$ python -q
>>> import numpy as np
>>> import numpy.linalg as la
>>> np.set_printoptions(suppress=True, linewidth=200)
>>> W0 = np.loadtxt("block12.csv", delimiter=",")
>>> W0
array([[-2.,  1., -2.,  2.,  1., -2.],
       [-3.,  0., -4.,  4.,  3.,  0.],
       [-2., -1., -6.,  3.,  1.,  1.],
       [-4.,  0., -4.,  3.,  1.,  3.],
       [-5.,  2., -6.,  2.,  3.,  3.],
       [-4.,  0., -8.,  4.,  4.,  4.],
       [-6.,  1., -6.,  2.,  5.,  4.],
       [-5.,  0., -8.,  4.,  5.,  3.],
       [-5.,  2., -8.,  5.,  7.,  3.],
       [-4.,  2., -9.,  7.,  7.,  5.],
       [-5.,  2., -9.,  7.,  7.,  5.],
       [-7.,  0., -7.,  5.,  5.,  6.]])
>>> D = la.norm(W0[:, None] - W0[None], axis=-1)
>>> D.shape
(12, 12)
>>> D.mean(axis=1).argmax()
np.int64(0)
>>> np.round(la.norm(W0, axis=1), 3)
array([ 4.243,  7.071,  7.211,  7.141,  9.327, 11.314, 10.863, 11.79 , 13.266, 14.967, 15.264, 13.565])
>>> cen = W0 - W0.mean(axis=0)
>>> vecs = la.svd(cen)[2][:1]
>>> A2 = cen - cen @ vecs.T @ vecs
>>> np.round((cen @ vecs.T).std(axis=0), 3)
array([3.848])
>>> np.round(np.cov(cen @ vecs.T, rowvar=False), 3)
np.float64(16.155)
>>> np.round(A2.std(axis=0), 3)
array([1.015, 0.897, 0.774, 1.046, 0.809, 0.991])
>>> np.round(np.diag(vecs.T @ vecs), 3)
array([0.069, 0.015, 0.257, 0.117, 0.287, 0.254])
>>> cen = W0 - W0.mean(axis=0)
>>> left, sv, Vh = la.svd(cen, full_matrices=False)
>>> round((sv ** 2).sum() ** 2 / (sv ** 4).sum(), 3)
np.float64(1.748)
>>> sv.round(3)
array([13.331,  5.456,  4.15 ,  2.958,  2.308,  0.948])
>>> (np.sign(left[:, 0]) == np.sign(left[0, 0])).astype(int)
array([1, 1, 1, 1, 1, 0, 0, 0, 0, 0, 0, 0])
>>> np.round(cen.mean(axis=0), 3) + 0
array([0., 0., 0., 0., 0., 0.])
>>> la.matrix_rank(cen)
np.int64(6)
>>> print(np.abs(left[:, 0]).argmax())
0
>>> hat = W0 @ la.solve(W0.T @ W0, W0.T)
>>> np.round(hat @ W0[:, 1], 3) + 0
array([ 1.,  0., -1.,  0.,  2.,  0.,  1.,  0.,  2.,  2.,  2.,  0.])
>>> np.allclose(hat @ hat, hat)
True
>>> cen = (W0 - W0.mean(axis=0)) / W0.std(axis=0)
>>> np.argwhere(np.abs(cen) > 2)
array([[0, 2],
       [0, 5]])
>>> b = la.lstsq(np.delete(cen, 1, axis=1), cen[:, 1])[0]
>>> np.abs(b).argmax()
np.int64(3)
>>> np.round(1 - np.var(cen[:, 1] - np.delete(cen, 1, axis=1) @ b), 3)
np.float64(0.558)
>>> b.round(3)
array([ 0.815,  0.941, -0.575,  1.838,  0.714])
>>> A2 = np.array([[3, 4, 0], [-3, 1, -5], [0, -3, 2]])
>>> mat = np.tril(A2)
>>> mat
array([[ 3,  0,  0],
       [-3,  1,  0],
       [ 0, -3,  2]])
>>> rng = np.random.default_rng(30)
>>> z = rng.permutation(3)
>>> print(z)
[0 1 2]
>>> A2 = mat[z][:, z]
>>> np.allclose(A2, mat)
True
>>> print(np.round(la.det(A2), 3), round(float(la.det(mat[z])), 3))
6.0 6.0
>>> np.diag(A2)
array([3, 1, 2])
>>> np.trace(A2)
np.int64(6)
>>> evals, vecs = la.eig(mat)
>>> mat @ vecs[:, 0] - evals[0] * vecs[:, 0]
array([0., 0., 0.])
>>> np.prod(evals)
np.float64(6.0)
>>> np.round(np.sort(la.eigvals(mat @ mat)), 3)
array([1., 4., 9.])
>>> t3 = np.stack([mat, 2 * mat, mat[::-1]])
>>> (t3 @ mat.T).shape
(3, 3, 3)
>>> np.einsum("bij,cij->bc", t3, t3)
array([[ 32,  64,  10],
       [ 64, 128,  20],
       [ 10,  20,  32]])
>>> print(np.round(la.det(t3), 3))
[ 6. 48. -6.]
>>> K = np.load("arr.npy")
>>> K
array([[ 1, -4, -2,  8],
       [-3,  1,  6, -2],
       [ 0,  0, -1,  4],
       [ 0,  0,  3, -1]])
>>> np.trace(K)
np.int64(0)
>>> K @ K
array([[13, -8,  0,  0],
       [-6, 13,  0,  0],
       [ 0,  0, 13, -8],
       [ 0,  0, -6, 13]])
>>> round(float(la.det(K)), 3)
121.0
>>> (K - K.T) / 2
array([[ 0. , -0.5, -1. ,  4. ],
       [ 0.5,  0. ,  3. , -1. ],
       [ 1. , -3. ,  0. ,  0.5],
       [-4. ,  1. , -0.5,  0. ]])
>>> q = K.astype(float).copy()
>>> for j in range(4):
...     q[:, j] -= q[:, :j] @ (q[:, :j].T @ q[:, j])
...     q[:, j] /= la.norm(q[:, j])
... 
>>> q.round(3) + 0
array([[ 0.316, -0.949,  0.   ,  0.   ],
       [-0.949, -0.316,  0.   ,  0.   ],
       [ 0.   ,  0.   , -0.316,  0.949],
       [ 0.   ,  0.   ,  0.949,  0.316]])
>>> np.round(q.T @ K, 3) + 0
array([[ 3.162, -2.214, -6.325,  4.427],
       [ 0.   ,  3.479,  0.   , -6.957],
       [ 0.   ,  0.   ,  3.162, -2.214],
       [ 0.   ,  0.   ,  0.   ,  3.479]])
